% ipython --no-banner

In [1]: import numpy as np

In [2]: np.set_printoptions(precision=2, suppress=True, linewidth=160)

In [3]: X = np.load("x.npy")

In [4]: print(X)
[[-2.8  -0.6  -1.4 ]
 [ 0.84  0.18  0.42]
 [-2.24 -0.48 -1.12]
 [ 0.84  0.18  0.42]]

In [5]: print(np.linalg.lstsq(X[:-1].T, X[-1])[2])
1

In [6]: print(np.allclose(X[:-1].T @ np.linalg.lstsq(X[:-1].T, X[-1])[0], X[-1]))
True

In [7]: print(np.unique(X.round(6), axis=0).shape)
(3, 3)

In [8]: r = np.linalg.matrix_rank(X)

In [9]: print(r)
1

In [10]: N = np.linalg.svd(X)[2][r:].T

In [11]: print([int(np.linalg.matrix_rank(X[:i])) for i in range(1, len(X) + 1)])
[1, 1, 1, 1]

In [12]: print([int(np.linalg.matrix_rank(np.delete(X, i, axis=0))) for i in range(4)])
[1, 1, 1, 1]

In [13]: print(np.linalg.matrix_rank(X.T @ X), np.linalg.matrix_rank(X @ X.T))
1 1

In [14]: print(np.round(X @ N, 2) + 0)
[[0. 0.]
 [0. 0.]
 [0. 0.]
 [0. 0.]]

In [15]: left, sv, vt = np.linalg.svd(X)

In [16]: vecs = vt[:(sv > 1e-8).sum()]

In [17]: rng = np.random.default_rng(890680)

In [18]: x0 = X[0] + 3 * X[1] + rng.integers(2) * np.eye(3)[0]

In [19]: print(x0)
[-0.28 -0.06 -0.14]

In [20]: print(np.diag(vecs.T @ vecs))
[0.77 0.04 0.19]

In [21]: print(np.linalg.matrix_rank(X, rtol=0.1))
1

In [22]: B = X / np.linalg.norm(X, axis=1, keepdims=True)

In [23]: gram = B @ B.T

In [24]: print(gram[3])
[-1.  1. -1.  1.]

In [25]: print((gram - 2 * np.eye(4)).round(6).argmax(axis=1))
[2 3 0 1]

In [26]: print(np.degrees(np.arccos(np.clip(gram[3, 0], -1, 1))))
180.0

In [27]: data = np.loadtxt("block15.csv", delimiter=",")

In [28]: print(data)
[[ -2.9   0.4  -0.3  -0.4]
 [-20.  -10.  -40.  -30. ]
 [ -0.3  -0.9  -0.3   1.1]
 [ -0.9  -0.1  -0.4   0.9]
 [  0.    0.6   1.3   0.7]
 [ -1.   -2.1  -0.3   0.4]
 [  0.7   0.7  -0.8  -1.3]
 [ -0.1   1.8   0.8  -0.7]
 [  0.3   0.1   0.8   0.2]
 [  0.    0.3  -0.8   2.2]
 [  0.6   0.6   0.    0.7]
 [  2.7  -0.2  -0.9  -0.2]
 [  0.   -1.4   1.1  -1.4]
 [ -0.2  -0.2  -0.2  -0.2]
 [  0.9   1.2  -0.2  -0.9]
 [ -0.5  -0.4  -0.3   1.2]
 [ -0.6   0.3   0.6   0.7]
 [  0.7   0.1   1.3  -1.2]
 [  1.7   0.4  -1.3   0.3]
 [ -0.2  -0.7  -1.2   0.6]
 [ -0.5  -0.1   0.5   1.3]
 [ -0.3  -1.1  -0.4  -1. ]
 [ -0.5  -1.7  -0.9   0.2]
 [  1.3   0.6   0.4  -0.1]]

In [29]: d = np.linalg.norm(data[:, None] - data[None], axis=-1)

In [30]: print((d + 1e9 * np.eye(24)).round(6).argmin(axis=1))
[ 3  0 15 15  8 22 14 14  4 15  8 18 21  8  6  2 20  8 11  2 16 13  5 10]

In [31]: print(np.unravel_index(d.round(6).argmax(), d.shape))
(np.int64(1), np.int64(4))

In [32]: print(d[1].round(6).argsort(kind="stable")[:4])
[ 1  0 21 22]

In [33]: B = np.c_[data[:, :3] @ np.array([[0, -1, 0], [5, -3, -4], [5, -4, -2]]), np.array([-6, 7, 5, -1, -3, 9, -3, 9, -6, 7, -6, -7, 6, -1, -7, 9, -3, 5, 9, 9, -9, 8, -1, -4])]

In [34]: print(B)
[[   0.5    2.9   -1.    -6. ]
 [-250.   210.   120.     7. ]
 [  -6.     4.2    4.2    5. ]
 [  -2.5    2.8    1.2   -1. ]
 [   9.5   -7.    -5.    -3. ]
 [ -12.     8.5    9.     9. ]
 [  -0.5    0.4   -1.2   -3. ]
 [  13.    -8.5   -8.8    9. ]
 [   4.5   -3.8   -2.    -6. ]
 [  -2.5    2.3    0.4    7. ]
 [   3.    -2.4   -2.4   -6. ]
 [  -5.5    1.5    2.6   -7. ]
 [  -1.5   -0.2    3.4    6. ]
 [  -2.     1.6    1.2   -1. ]
 [   5.    -3.7   -4.4   -7. ]
 [  -3.5    2.9    2.2    9. ]
 [   4.5   -2.7   -2.4   -3. ]
 [   7.    -6.2   -3.     5. ]
 [  -4.5    2.3    1.     9. ]
 [  -9.5    7.1    5.2    9. ]
 [   2.    -1.2   -0.6   -9. ]
 [  -7.5    5.2    5.2    8. ]
 [ -13.     9.2    8.6   -1. ]
 [   5.    -4.7   -3.2   -4. ]]

In [35]: print(np.linalg.matrix_rank(np.c_[data, B]))
5
